$ ipython --no-banner

In [1]: import numpy as np

In [2]: np.set_printoptions(precision=2, suppress=True, linewidth=160, floatmode="fixed")

In [3]: rng = np.random.default_rng(17527)

In [4]: idx = rng.integers(0, 3, 7)

In [5]: feats = np.array([[6, -8, 5, -2, -3, 1, 7],
   ...:     [-3, -3, -3, -6, 2, -5, -2],
   ...:     [8, 9, -9, -1, 2, -2, 7],
   ...:     [-9, 4, -3, 1, -6, 0, -8],
   ...:     [8, 9, -2, 9, 7, -3, 6],
   ...:     [6, 7, 4, -1, -3, -2, 5],
   ...:     [0, 8, 9, 4, 8, 5, 9]]) * (idx[:, None] == idx)

In [6]: feats
Out[6]: 
array([[ 6, -8,  5,  0,  0,  1,  0],
       [-3, -3, -3,  0,  0, -5,  0],
       [ 8,  9, -9,  0,  0, -2,  0],
       [ 0,  0,  0,  1,  0,  0, -8],
       [ 0,  0,  0,  0,  7,  0,  0],
       [ 6,  7,  4,  0,  0, -2,  0],
       [ 0,  0,  0,  4,  0,  0,  9]])

In [7]: print(feats @ feats)
[[ 106   28   13    0    0   34    0]
 [ -63  -29    1    0    0   28    0]
 [ -63 -186   86    0    0  -15    0]
 [   0    0    0  -31    0    0  -80]
 [   0    0    0    0   49    0    0]
 [  35  -47  -35    0    0  -33    0]
 [   0    0    0   40    0    0   49]]

In [8]: (np.linalg.matrix_power((feats != 0) + (feats.T != 0) + np.eye(7), 7) > 0).astype(int)
Out[8]: 
array([[1, 1, 1, 0, 0, 1, 0],
       [1, 1, 1, 0, 0, 1, 0],
       [1, 1, 1, 0, 0, 1, 0],
       [0, 0, 0, 1, 0, 0, 1],
       [0, 0, 0, 0, 1, 0, 0],
       [1, 1, 1, 0, 0, 1, 0],
       [0, 0, 0, 1, 0, 0, 1]])

In [9]: f = np.array([0, 0, 1, 0, 3, 0, 2])

In [10]: M2 = feats + np.outer(f, np.eye(7)[2])

In [11]: M2
Out[11]: 
array([[ 6.00, -8.00,  5.00,  0.00,  0.00,  1.00,  0.00],
       [-3.00, -3.00, -3.00,  0.00,  0.00, -5.00,  0.00],
       [ 8.00,  9.00, -8.00,  0.00,  0.00, -2.00,  0.00],
       [ 0.00,  0.00,  0.00,  1.00,  0.00,  0.00, -8.00],
       [ 0.00,  0.00,  3.00,  0.00,  7.00,  0.00,  0.00],
       [ 6.00,  7.00,  4.00,  0.00,  0.00, -2.00,  0.00],
       [ 0.00,  0.00,  2.00,  4.00,  0.00,  0.00,  9.00]])

In [12]: f = np.array([1, -5])

In [13]: np.correlate(feats[0], feats[3], "full")
Out[13]: array([-48,  64, -40,   6,  -8,  -3,   0,   0,   1,   0,   0,   0,   0])

In [14]: print(np.polyval(f, feats[0]))
[  1 -13   0  -5  -5  -4  -5]

In [15]: x0 = np.array([-3, 2, 3, -3, -2, 1, 3])

In [16]: y = feats @ x0

In [17]: b, lr = np.zeros(7), 1 / np.linalg.norm(feats, 2) ** 2

In [18]: for i in range(6):
    ...:     b -= lr * feats.T @ (feats @ b - y)
    ...:     if i % 2 == 0: print(i, round(np.linalg.norm(feats @ b - y), 2))
    ...: 
0 35.82
2 22.83
4 16.24

In [19]: round(np.linalg.cond(feats), 2)
Out[19]: np.float64(5.15)

In [20]: J = np.load("w.npy")

In [21]: J
Out[21]: 
array([[ 0.23, -0.05,  0.14,  0.05, -0.23, -0.32],
       [-0.05,  0.01, -0.03, -0.01,  0.05,  0.06],
       [ 0.14, -0.03,  0.08,  0.03, -0.14, -0.19],
       [ 0.05, -0.01,  0.03,  0.01, -0.05, -0.06],
       [-0.23,  0.05, -0.14, -0.05,  0.23,  0.32],
       [-0.32,  0.06, -0.19, -0.06,  0.32,  0.45]])

In [22]: # a projection of rank 1

In [23]: round(float(np.trace(np.linalg.pinv(J) @ J)), 2)
Out[23]: 1.0

In [24]: np.unique(J.round(6), axis=0).shape
Out[24]: (6, 6)

In [25]: np.abs(np.diag(np.linalg.qr(J)[1])) > 1e-9
Out[25]: array([ True, False, False, False, False, False])

In [26]: J @ np.linalg.pinv(J) @ J
Out[26]: 
array([[ 0.23, -0.05,  0.14,  0.05, -0.23, -0.32],
       [-0.05,  0.01, -0.03, -0.01,  0.05,  0.06],
       [ 0.14, -0.03,  0.08,  0.03, -0.14, -0.19],
       [ 0.05, -0.01,  0.03,  0.01, -0.05, -0.06],
       [-0.23,  0.05, -0.14, -0.05,  0.23,  0.32],
       [-0.32,  0.06, -0.19, -0.06,  0.32,  0.45]])

In [27]: J @ J
Out[27]: 
array([[ 0.23, -0.05,  0.14,  0.05, -0.23, -0.32],
       [-0.05,  0.01, -0.03, -0.01,  0.05,  0.06],
       [ 0.14, -0.03,  0.08,  0.03, -0.14, -0.19],
       [ 0.05, -0.01,  0.03,  0.01, -0.05, -0.06],
       [-0.23,  0.05, -0.14, -0.05,  0.23,  0.32],
       [-0.32,  0.06, -0.19, -0.06,  0.32,  0.45]])

In [28]: (J + J.T) / 2
Out[28]: 
array([[ 0.23, -0.05,  0.14,  0.05, -0.23, -0.32],
       [-0.05,  0.01, -0.03, -0.01,  0.05,  0.06],
       [ 0.14, -0.03,  0.08,  0.03, -0.14, -0.19],
       [ 0.05, -0.01,  0.03,  0.01, -0.05, -0.06],
       [-0.23,  0.05, -0.14, -0.05,  0.23,  0.32],
       [-0.32,  0.06, -0.19, -0.06,  0.32,  0.45]])

In [29]: np.linalg.matrix_power(J, 2)
Out[29]: 
array([[ 0.23, -0.05,  0.14,  0.05, -0.23, -0.32],
       [-0.05,  0.01, -0.03, -0.01,  0.05,  0.06],
       [ 0.14, -0.03,  0.08,  0.03, -0.14, -0.19],
       [ 0.05, -0.01,  0.03,  0.01, -0.05, -0.06],
       [-0.23,  0.05, -0.14, -0.05,  0.23,  0.32],
       [-0.32,  0.06, -0.19, -0.06,  0.32,  0.45]])

In [30]: np.trace(J)
Out[30]: np.float64(1.0)

In [31]: mat = np.load("run4.npy")

In [32]: mat
Out[32]: 
array([[2, 1, 0, 1, 0],
       [1, 1, 0, 0, 0],
       [0, 0, 1, 0, 1],
       [0, 1, 0, 2, 0],
       [0, 0, 0, 0, 1]])

In [33]: Q, Rm = np.linalg.qr(mat)

In [34]: np.round(Q.T @ Q, 2) + 0
Out[34]: 
array([[1.00, 0.00, 0.00, 0.00, 0.00],
       [0.00, 1.00, 0.00, 0.00, 0.00],
       [0.00, 0.00, 1.00, 0.00, 0.00],
       [0.00, 0.00, 0.00, 1.00, 0.00],
       [0.00, 0.00, 0.00, 0.00, 1.00]])

In [35]: np.trace(Q @ Q.T)
Out[35]: np.float64(5.0)

In [36]: np.allclose(Rm.T @ Rm, mat.T @ mat)
Out[36]: True

In [37]: np.abs(np.diag(Rm))
Out[37]: array([2.24, 1.10, 1.00, 1.22, 1.00])

In [38]: P = np.triu(np.array([[4, 5, 5, 5, 1],
    ...:     [5, 0, 4, 0, 3],
    ...:     [5, 1, 3, 1, 0],
    ...:     [1, 5, 1, 1, 5],
    ...:     [4, 1, 3, 4, 1]]), 1) + np.eye(5)

In [39]: M2 = P @ mat @ np.linalg.inv(P)

In [40]: round(np.linalg.det(M2), 2)
Out[40]: np.float64(3.0)

In [41]: print(M2)
[[  7.00 -24.00  66.00 -90.00 521.00]
 [  1.00  -4.00  15.00 -20.00 118.00]
 [  0.00   1.00  -3.00   5.00 -27.00]
 [  0.00   1.00  -4.00   6.00 -28.00]
 [  0.00   0.00   0.00   0.00   1.00]]

In [42]: np.trace(M2), np.trace(mat)
Out[42]: (np.float64(7.0), np.int64(7))

In [43]: t3 = np.stack([M2, 3 * M2, M2[::-1]])

In [44]: t3.shape
Out[44]: (3, 5, 5)

In [45]: (t3 @ M2.T).shape
Out[45]: (3, 5, 5)

In [46]: print(np.linalg.norm(t3, axis=(1, 2)))
[ 548.35 1645.06  548.35]

In [47]: M2 = mat / np.linalg.norm(mat, axis=1, keepdims=True)

In [48]: C2 = M2 @ M2.T

In [49]: np.linalg.norm(M2, axis=1)
Out[49]: array([1.00, 1.00, 1.00, 1.00, 1.00])

In [50]: np.degrees(np.arccos(np.clip(C2[2, 3], -1, 1)))
Out[50]: np.float64(90.0)

In [51]: X = np.load("data.npy")

In [52]: print(X)
[[  1.21 -26.99   0.80  14.54]
 [  0.59 -23.80  -0.26  13.32]
 [ -0.41 -26.05   2.15  17.16]
 [  1.20 -24.88  -0.78  14.52]
 [ -0.23 -26.13   0.17  15.03]
 [ -1.47 -26.63   1.81  14.58]
 [ -0.18 -25.44  -1.19  15.77]
 [  0.08 -26.32   0.59  14.80]
 [  0.13 -25.73   0.68  15.51]
 [ -1.10 -24.11   0.94  15.16]
 [ -1.31 -23.87   0.65  15.74]
 [  0.38 -25.62   0.68  12.67]
 [  0.63 -24.64   1.60  17.49]
 [ -1.21 -27.89   0.33  15.36]
 [  0.77 -24.17   1.43  16.05]
 [  1.48 -24.83   0.49  15.01]
 [  0.27 -25.89  -0.19  15.70]
 [  0.08 -26.07  -1.10  14.98]
 [  2.24 -25.28   0.27  14.02]
 [  0.07 -24.54   2.09  16.09]]

In [53]: C2 = np.cov(X, rowvar=False)

In [54]: np.linalg.eigvalsh(C2)[::-1]
Out[54]: array([1.72, 1.31, 0.70, 0.64])

In [55]: C2
Out[55]: 
array([[ 0.95,  0.20, -0.20, -0.27],
       [ 0.20,  1.20,  0.06,  0.09],
       [-0.20,  0.06,  0.93,  0.43],
       [-0.27,  0.09,  0.43,  1.29]])

In [56]: round(np.corrcoef(X[:, 2], X[:, 3])[0, 1], 2)
Out[56]: np.float64(0.4)

In [57]: np.argsort(-X.std(axis=0).round(6), kind="stable")
Out[57]: array([3, 1, 0, 2])

In [58]: X.std(axis=0)
Out[58]: array([0.95, 1.07, 0.94, 1.11])

In [59]: print(np.argwhere(np.triu(np.abs(np.corrcoef(X.T)) > 0.8, 1)))
[]

In [60]: A = np.array([[-0.3, -0.2, -2.1],
    ...:     [1.4, 1.1, -0.7],
    ...:     [0.3, -0.8, -1.1],
    ...:     [-0.7, -0.5, -0.6],
    ...:     [-0.1, -2.0, 0.7],
    ...:     [-1.3, 1.3, 0.6],
    ...:     [-0.9, 0.8, 0.7],
    ...:     [1.7, -0.4, 1.0],
    ...:     [-1.3, 0.2, 1.1],
    ...:     [1.7, -2.0, -0.1],
    ...:     [0.1, 1.0, -0.1],
    ...:     [1.0, -0.7, 0.9],
    ...:     [0.7, -0.7, -0.9],
    ...:     [-0.1, -0.3, 0.1],
    ...:     [-0.5, 0.4, -1.2],
    ...:     [1.1, -1.0, -0.3],
    ...:     [-0.2, 0.7, -0.3],
    ...:     [0.9, 0.0, 0.4]])

In [61]: A[:, 0] = 4 * A[:, 1] + 0.3 * rng.normal(size=18)

In [62]: A
Out[62]: 
array([[-1.00, -0.20, -2.10],
       [ 5.12,  1.10, -0.70],
       [-3.22, -0.80, -1.10],
       [-1.97, -0.50, -0.60],
       [-7.79, -2.00,  0.70],
       [ 5.30,  1.30,  0.60],
       [ 3.20,  0.80,  0.70],
       [-1.52, -0.40,  1.00],
       [ 0.65,  0.20,  1.10],
       [-7.72, -2.00, -0.10],
       [ 4.28,  1.00, -0.10],
       [-2.72, -0.70,  0.90],
       [-2.82, -0.70, -0.90],
       [-1.70, -0.30,  0.10],
       [ 1.99,  0.40, -1.20],
       [-4.14, -1.00, -0.30],
       [ 2.89,  0.70, -0.30],
       [ 0.23,  0.00,  0.40]])

In [63]: # column 0 is much longer than the rest

In [64]: cen = A - A.mean(axis=0)

In [65]: evecs = np.linalg.svd(cen)[2][:2]

In [66]: M2 = cen - cen @ evecs.T @ evecs

In [67]: np.linalg.norm(M2, axis=1).round(6).argmax()
Out[67]: np.int64(13)

In [68]: round(float(np.linalg.norm(M2) / np.linalg.norm(cen)), 2)
Out[68]: 0.01

In [69]: cen = A - A.mean(axis=0)

In [70]: U, sig, vt = np.linalg.svd(cen, full_matrices=False)

In [71]: np.round(np.abs(vt[-1]), 2) + 0
Out[71]: array([0.24, 0.97, 0.00])

In [72]: np.abs(vt[0]).argmax()
Out[72]: np.int64(0)

In [73]: np.round(sig ** 2 / (sig ** 2).sum(), 2) + 0
Out[73]: array([0.95, 0.05, 0.00])

In [74]: round((sig ** 2).sum() ** 2 / (sig ** 4).sum(), 2)
Out[74]: np.float64(1.1)

In [75]: np.linalg.matrix_rank(cen)
Out[75]: np.int64(3)

In [76]: sig
Out[76]: array([16.67,  3.64,  0.25])

In [77]: np.searchsorted(np.cumsum(sig ** 2) / (sig ** 2).sum(), 0.9) + 1
Out[77]: np.int64(1)

In [78]: x0 = np.array([8, 2, -5])

In [79]: y = A @ x0

In [80]: b, lr = np.zeros(3), 1 / np.linalg.norm(A, 2) ** 2

In [81]: for i in range(10):
    ...:     b -= lr * A.T @ (A @ b - y)
    ...:     if i % 2 == 0: print(i, round(np.linalg.norm(A @ b - y), 2))
    ...: 
0 17.55
2 15.94
4 14.47
6 13.14
8 11.93

In [82]: round(float(np.linalg.cond(A)), 2)
Out[82]: 62.91

In [83]: b
Out[83]: array([ 8.00,  1.96, -1.90])
